In [1]: import numpy as np

In [2]: np.set_printoptions(precision=3, suppress=True, linewidth=120, legacy="1.25")

In [3]: data = np.array([[0.1, -0.2, 0.1, 0.4, 1.2, 1.1, 0.7],
   ...:     [-0.3, -1.4, 0.3, 1.8, -1.2, -0.5, 0.8],
   ...:     [2.8, 0.5, -1.1, -0.6, 1.0, -1.5, 0.7],
   ...:     [0.5, -0.3, -1.6, 1.5, -0.4, -0.6, 0.3],
   ...:     [0.3, 1.4, -1.2, 0.0, -0.5, 1.2, 0.1],
   ...:     [0.5, -0.6, 0.8, 1.0, 1.0, 0.6, -1.1],
   ...:     [0.5, -1.0, -0.1, 1.3, 0.8, -0.4, 0.4],
   ...:     [0.2, 0.2, -1.2, 0.7, 0.8, 1.1, 0.1],
   ...:     [0.2, 0.3, 0.2, -1.0, -0.8, -0.8, 0.0],
   ...:     [-0.6, -1.5, -0.9, -0.9, -1.9, 1.4, 0.2],
   ...:     [1.5, 0.9, -1.5, -1.4, -0.1, -0.6, 0.2],
   ...:     [2.1, -0.7, -0.5, 0.5, -0.1, 0.4, 0.3],
   ...:     [0.5, 2.0, -1.2, 1.5, -0.3, -0.2, -1.8],
   ...:     [-1.8, -0.1, -1.1, -1.5, 0.0, 0.0, 0.2]])

In [4]: rng = np.random.default_rng(7940)

In [5]: data[13] = data[7] + 0.05 * rng.normal(size=7)

In [6]: print(data)
[[ 0.1   -0.2    0.1    0.4    1.2    1.1    0.7  ]
 [-0.3   -1.4    0.3    1.8   -1.2   -0.5    0.8  ]
 [ 2.8    0.5   -1.1   -0.6    1.    -1.5    0.7  ]
 [ 0.5   -0.3   -1.6    1.5   -0.4   -0.6    0.3  ]
 [ 0.3    1.4   -1.2    0.    -0.5    1.2    0.1  ]
 [ 0.5   -0.6    0.8    1.     1.     0.6   -1.1  ]
 [ 0.5   -1.    -0.1    1.3    0.8   -0.4    0.4  ]
 [ 0.2    0.2   -1.2    0.7    0.8    1.1    0.1  ]
 [ 0.2    0.3    0.2   -1.    -0.8   -0.8    0.   ]
 [-0.6   -1.5   -0.9   -0.9   -1.9    1.4    0.2  ]
 [ 1.5    0.9   -1.5   -1.4   -0.1   -0.6    0.2  ]
 [ 2.1   -0.7   -0.5    0.5   -0.1    0.4    0.3  ]
 [ 0.5    2.    -1.2    1.5   -0.3   -0.2   -1.8  ]
 [ 0.267  0.233 -1.222  0.781  0.672  1.032  0.075]]

In [7]: B = data + rng.integers(-2, 3, (14, 5)) @ rng.integers(-2, 3, (5, 7))

In [8]: print(B)
[[ 2.1    2.8   -0.9    4.4    3.2    3.1    4.7  ]
 [-1.3    6.6   -6.7   -2.2   -2.2   -6.5   -0.2  ]
 [ 0.8   -0.5    0.9   -3.6   -2.    -2.5   -0.3  ]
 [ 0.5    0.7    3.4    6.5   -3.4    2.4    2.3  ]
 [-4.7    4.4   -1.2   -6.    -3.5   -2.8    3.1  ]
 [-4.5   -4.6    4.8    5.     2.    -1.4   -5.1  ]
 [-0.5    5.     4.9    0.3   -9.2    0.6    3.4  ]
 [ 0.2    5.2   -2.2    0.7   -3.2   -0.9   -1.9  ]
 [-0.8    9.3   -6.8    2.    -0.8   -7.8   -6.   ]
 [-0.6   -4.5    6.1   -2.9   -7.9    5.4    2.2  ]
 [ 4.5   -3.1    0.5    2.6    4.9    5.4    6.2  ]
 [-1.9   -3.7    1.5   -1.5   -0.1   -1.6   -0.7  ]
 [ 2.5    2.     1.8   -4.5   -2.3    5.8   11.2  ]
 [ 7.267  6.233 -7.222  6.781  3.672  3.032  0.075]]

In [9]: print(B - data)
[[  2.   3.  -1.   4.   2.   2.   4.]
 [ -1.   8.  -7.  -4.  -1.  -6.  -1.]
 [ -2.  -1.   2.  -3.  -3.  -1.  -1.]
 [  0.   1.   5.   5.  -3.   3.   2.]
 [ -5.   3.   0.  -6.  -3.  -4.   3.]
 [ -5.  -4.   4.   4.   1.  -2.  -4.]
 [ -1.   6.   5.  -1. -10.   1.   3.]
 [  0.   5.  -1.   0.  -4.  -2.  -2.]
 [ -1.   9.  -7.   3.   0.  -7.  -6.]
 [  0.  -3.   7.  -2.  -6.   4.   2.]
 [  3.  -4.   2.   4.   5.   6.   6.]
 [ -4.  -3.   2.  -2.   0.  -2.  -1.]
 [  2.   0.   3.  -6.  -2.   6.  13.]
 [  7.   6.  -6.   6.   3.   2.   0.]]

In [10]: print(np.round(np.linalg.svd(B - data, compute_uv=False), 3) + 0)
[26.201 20.656 18.548 13.718  7.114  0.     0.   ]

In [11]: print(np.linalg.matrix_rank(B - data, tol=1e-8))
5
